$ ipython --no-banner

In [1]: import numpy as np

In [2]: np.set_printoptions(suppress=True, linewidth=160)

In [3]: def tidy(a):
   ...:     return np.round(a, 2) + 0
   ...: 

In [4]: mat = np.loadtxt("arr.csv", delimiter=",")

In [5]: mat
Out[5]: 
array([[0., 0., 1., 1., 0., 1., 1., 0., 0., 0., 0., 1.],
       [0., 0., 0., 0., 0., 0., 0., 1., 0., 0., 0., 0.],
       [1., 0., 0., 1., 1., 1., 1., 0., 0., 1., 0., 1.],
       [1., 0., 1., 0., 1., 0., 0., 0., 0., 1., 1., 0.],
       [0., 0., 1., 1., 0., 1., 1., 0., 0., 1., 1., 1.],
       [1., 0., 1., 0., 1., 0., 1., 0., 0., 1., 1., 1.],
       [1., 0., 1., 0., 1., 1., 0., 0., 0., 0., 1., 1.],
       [0., 1., 0., 0., 0., 0., 0., 0., 1., 0., 0., 0.],
       [0., 0., 0., 0., 0., 0., 0., 1., 0., 0., 0., 0.],
       [0., 0., 1., 1., 1., 1., 0., 0., 0., 0., 1., 1.],
       [0., 0., 0., 1., 1., 1., 1., 0., 0., 1., 0., 1.],
       [1., 0., 1., 0., 1., 1., 1., 0., 0., 1., 1., 0.]])

In [6]: # rows 1 and 8 are equal

In [7]: mat @ mat
Out[7]: 
array([[5., 0., 4., 1., 5., 3., 3., 0., 0., 4., 4., 3.],
       [0., 1., 0., 0., 0., 0., 0., 0., 1., 0., 0., 0.],
       [4., 0., 7., 3., 5., 5., 4., 0., 0., 4., 6., 5.],
       [1., 0., 3., 5., 3., 5., 4., 0., 0., 3., 2., 5.],
       [5., 0., 5., 3., 7., 5., 4., 0., 0., 5., 5., 5.],
       [3., 0., 5., 5., 5., 7., 5., 0., 0., 4., 4., 6.],
       [3., 0., 4., 4., 4., 5., 6., 0., 0., 5., 3., 5.],
       [0., 0., 0., 0., 0., 0., 0., 2., 0., 0., 0., 0.],
       [0., 1., 0., 0., 0., 0., 0., 0., 1., 0., 0., 0.],
       [4., 0., 4., 3., 5., 4., 5., 0., 0., 6., 4., 4.],
       [4., 0., 6., 2., 5., 4., 3., 0., 0., 4., 6., 4.],
       [3., 0., 5., 5., 5., 6., 5., 0., 0., 4., 4., 7.]])

In [8]: np.argwhere(np.triu(mat))
Out[8]: 
array([[ 0,  2],
       [ 0,  3],
       [ 0,  5],
       [ 0,  6],
       [ 0, 11],
       [ 1,  7],
       [ 2,  3],
       [ 2,  4],
       [ 2,  5],
       [ 2,  6],
       [ 2,  9],
       [ 2, 11],
       [ 3,  4],
       [ 3,  9],
       [ 3, 10],
       [ 4,  5],
       [ 4,  6],
       [ 4,  9],
       [ 4, 10],
       [ 4, 11],
       [ 5,  6],
       [ 5,  9],
       [ 5, 10],
       [ 5, 11],
       [ 6, 10],
       [ 6, 11],
       [ 7,  8],
       [ 9, 10],
       [ 9, 11],
       [10, 11]])

In [9]: mat.sum(axis=0)
Out[9]: array([5., 1., 7., 5., 7., 7., 6., 2., 1., 6., 6., 7.])

In [10]: Lm = np.diag(mat.sum(axis=1)) - mat

In [11]: tidy(np.linalg.eigvalsh(Lm))
Out[11]: array([0.  , 0.  , 1.  , 3.  , 4.59, 4.93, 6.32, 6.89, 8.  , 8.  , 8.42, 8.85])

In [12]: np.linalg.matrix_rank(Lm)
Out[12]: np.int64(10)
